>>> import numpy as np
>>> np.set_printoptions(precision=1, suppress=True, linewidth=140)
>>> tidy = lambda a: np.round(a, 1) + 0
>>> A = np.load("sample16.npy")
>>> A
array([[ 2.7, -1.3, -1.9],
       [ 1. , -0.2, -1.3],
       [ 1.1, -0.1, -1.7],
       [-0.1,  0.9, -0.1],
       [ 3.6, -2.4, -0.6],
       [-1.2,  0.1,  0.7],
       [-0.2,  0.6, -0.7],
       [ 1.1, -1.9, -0.6],
       [ 0.2,  0.2, -1.5],
       [-0.8,  1.2,  0.7],
       [-0.8, -1.6,  0. ],
       [-0.4, -2.3, -0.6],
       [-0.6, -2. , -0.2]])
>>> vec = np.array([3, 2, 3])
>>> rhs = A @ vec
>>> tidy(np.linalg.pinv(A) @ A)
array([[1., 0., 0.],
       [0., 1., 0.],
       [0., 0., 1.]])
>>> tidy(rhs)
array([-0.2, -1.3, -2. ,  1.2,  4.2, -1.3, -1.5, -2.3, -3.5,  2.1, -5.6, -7.6, -6.4])
>>> tidy(np.linalg.solve(A.T @ A, A.T @ rhs))
array([3., 2., 3.])
>>> rng = np.random.default_rng(491653)
>>> rhs = rhs + 0.1 * rng.normal(size=13)
>>> tidy(rhs)
array([-0.4, -1.3, -2.1,  1.3,  4.1, -1.3, -1.4, -2.2, -3.4,  2.1, -5.5, -7.3, -6.2])
>>> beta, *_ = np.linalg.lstsq(A, rhs)
>>> [round(float(np.linalg.norm(np.linalg.solve(A.T @ A + lam * np.eye(3), A.T @ rhs))), 2) for lam in (0, 1, 10, 100)]
[4.58, 4.01, 2.0, 0.38]
>>> r0 = np.array([4, 2])
>>> tidy(np.correlate(A[12], A[9], "full"))
array([-0.4, -2.1, -2.1,  1.4,  0.2])
>>> tidy(np.cross(A[12, :3], A[9, :3]))
array([-1.2,  0.6, -2.3])
>>> feats = np.array([[0.4, 0.2, 0.2, 0.3, -0.5],
...     [0.7, -0.3, 0.3, -0.8, -0.6],
...     [-0.8, 0.1, 0.4, -0.2, 0.7],
...     [1.1, -0.5, -1.7, -0.5, -2.0],
...     [0.5, -1.4, 0.4, -0.1, 0.1],
...     [-0.5, 0.3, -1.5, 0.9, -1.3],
...     [1.0, 1.5, 0.5, -0.5, -0.1],
...     [0.8, 0.0, 1.3, 1.8, 0.9]])
>>> feats
array([[ 0.4,  0.2,  0.2,  0.3, -0.5],
       [ 0.7, -0.3,  0.3, -0.8, -0.6],
       [-0.8,  0.1,  0.4, -0.2,  0.7],
       [ 1.1, -0.5, -1.7, -0.5, -2. ],
       [ 0.5, -1.4,  0.4, -0.1,  0.1],
       [-0.5,  0.3, -1.5,  0.9, -1.3],
       [ 1. ,  1.5,  0.5, -0.5, -0.1],
       [ 0.8,  0. ,  1.3,  1.8,  0.9]])
>>> other = feats / np.linalg.norm(feats, axis=1)
Traceback (most recent call last):
  File "<python-input-20>", line 1, in <module>
    other = feats / np.linalg.norm(feats, axis=1)
            ~~~~~~^~~~~~~~~~~~~~~~~~~~~~~~~~~~~~~
ValueError: operands could not be broadcast together with shapes (8,5) (8,) 
>>> other = feats / np.linalg.norm(feats, axis=1, keepdims=True)
>>> gram = other @ other.T
>>> tidy(gram[0])
array([ 1. ,  0.3, -0.7,  0.4, -0.1,  0.3,  0.5,  0.3])
>>> (gram - 2 * np.eye(8)).round(6).argmax(axis=1)
array([6, 3, 7, 5, 1, 3, 0, 0])
>>> tidy(np.linalg.norm(other, axis=1))
array([1., 1., 1., 1., 1., 1., 1., 1.])
